$ python -q
>>> import numpy as np
>>> import numpy.linalg as la
>>> np.set_printoptions(precision=3, suppress=True, linewidth=140, sign=" ")
>>> rd = lambda a: np.round(a, 3) + 0
>>> feats = np.array([[21, -15, 8, -3, -26],
...     [-15, 27, -26, -24, 14],
...     [8, -26, 30, 35, -8],
...     [-3, -24, 35, 50, 3],
...     [-26, 14, -8, 3, 42]])
>>> B = feats / np.sqrt((feats ** 2).mean(axis=1, keepdims=True))
>>> rd(la.norm(B, axis=1))
array([ 2.236,  2.236,  2.236,  2.236,  2.236])
>>> np.abs(np.diag(la.qr(feats)[1])) > 1e-9
array([ True,  True,  True, False, False])
>>> rd(np.trace(la.pinv(feats) @ feats))
np.float64(3.0)
>>> rd(feats @ la.pinv(feats) @ feats)
array([[ 21., -15.,   8.,  -3., -26.],
       [-15.,  27., -26., -24.,  14.],
       [  8., -26.,  30.,  35.,  -8.],
       [ -3., -24.,  35.,  50.,   3.],
       [-26.,  14.,  -8.,   3.,  42.]])
>>> la.lstsq(feats[:-1].T, feats[-1])[2]
np.int32(3)
>>> x0 = np.array([4, 0, 2, 4, 0])
>>> h = np.maximum(feats @ x0, 0)
>>> np.maximum(feats @ (3 * x0), 0)
array([ 264,    0,  696,  774,    0])
>>> h
array([  88,    0,  232,  258,    0])
>>> feats.T @ h
array([  2930, -13544,  16694,  20756,  -3370])
>>> np.flatnonzero(h > 1e-9)
array([ 0,  2,  3])
>>> w, V = la.eigh(feats)
>>> x0 = np.array([0, 2, 0, 0, 2])
>>> rd(V * np.maximum(w, 0) @ V.T)
array([[ 21., -15.,   8.,  -3., -26.],
       [-15.,  27., -26., -24.,  14.],
       [  8., -26.,  30.,  35.,  -8.],
       [ -3., -24.,  35.,  50.,   3.],
       [-26.,  14.,  -8.,   3.,  42.]])
>>> np.abs(feats).sum(axis=1).max(), rd(np.abs(w).max())
(np.int64(115), np.float64(99.074))
>>> data = np.load("dump.npy")
>>> data
array([[-2.98,  4.  ,  1.  ,  5.  , -4.  ],
       [-4.  ,  5.02, -1.  ,  2.  , -3.  ],
       [ 5.  , -5.  ,  3.02,  2.  , -4.  ],
       [-1.  , -1.  ,  3.  , -0.98,  1.  ],
       [-3.  ,  4.  ,  1.  ,  5.  , -3.98]])
>>> f = np.array([1, 3])
>>> rd(np.array([np.convolve(row, f, "same") for row in data]))
array([[ -2.98,  -4.94,  13.  ,   8.  ,  11.  ],
       [ -4.  ,  -6.98,  14.06,  -1.  ,   3.  ],
       [  5.  ,  10.  , -11.98,  11.06,   2.  ],
       [ -1.  ,  -4.  ,   0.  ,   8.02,  -1.94],
       [ -3.  ,  -5.  ,  13.  ,   8.  ,  11.02]])
>>> rd(np.convolve(data[0], f))
array([ -2.98,  -4.94,  13.  ,   8.  ,  11.  , -12.  ])
>>> rd(la.eigvals(data).sum().real)
np.float64(0.1)
>>> rd(la.det(data[::-1]))
np.float64(-4.646)
>>> rd(la.det(data.T))
np.float64(-4.646)
>>> rd(np.einsum("ii->", data))
np.float64(0.1)
>>> rd(np.einsum("ij,ji->", data, data))
np.float64(48.002)
>>> np.kron(np.eye(2, dtype=int), data)
array([[-2.98,  4.  ,  1.  ,  5.  , -4.  , -0.  ,  0.  ,  0.  ,  0.  , -0.  ],
       [-4.  ,  5.02, -1.  ,  2.  , -3.  , -0.  ,  0.  , -0.  ,  0.  , -0.  ],
       [ 5.  , -5.  ,  3.02,  2.  , -4.  ,  0.  , -0.  ,  0.  ,  0.  , -0.  ],
       [-1.  , -1.  ,  3.  , -0.98,  1.  , -0.  , -0.  ,  0.  , -0.  ,  0.  ],
       [-3.  ,  4.  ,  1.  ,  5.  , -3.98, -0.  ,  0.  ,  0.  ,  0.  , -0.  ],
       [-0.  ,  0.  ,  0.  ,  0.  , -0.  , -2.98,  4.  ,  1.  ,  5.  , -4.  ],
       [-0.  ,  0.  , -0.  ,  0.  , -0.  , -4.  ,  5.02, -1.  ,  2.  , -3.  ],
       [ 0.  , -0.  ,  0.  ,  0.  , -0.  ,  5.  , -5.  ,  3.02,  2.  , -4.  ],
       [-0.  , -0.  ,  0.  , -0.  ,  0.  , -1.  , -1.  ,  3.  , -0.98,  1.  ],
       [-0.  ,  0.  ,  0.  ,  0.  , -0.  , -3.  ,  4.  ,  1.  ,  5.  , -3.98]])
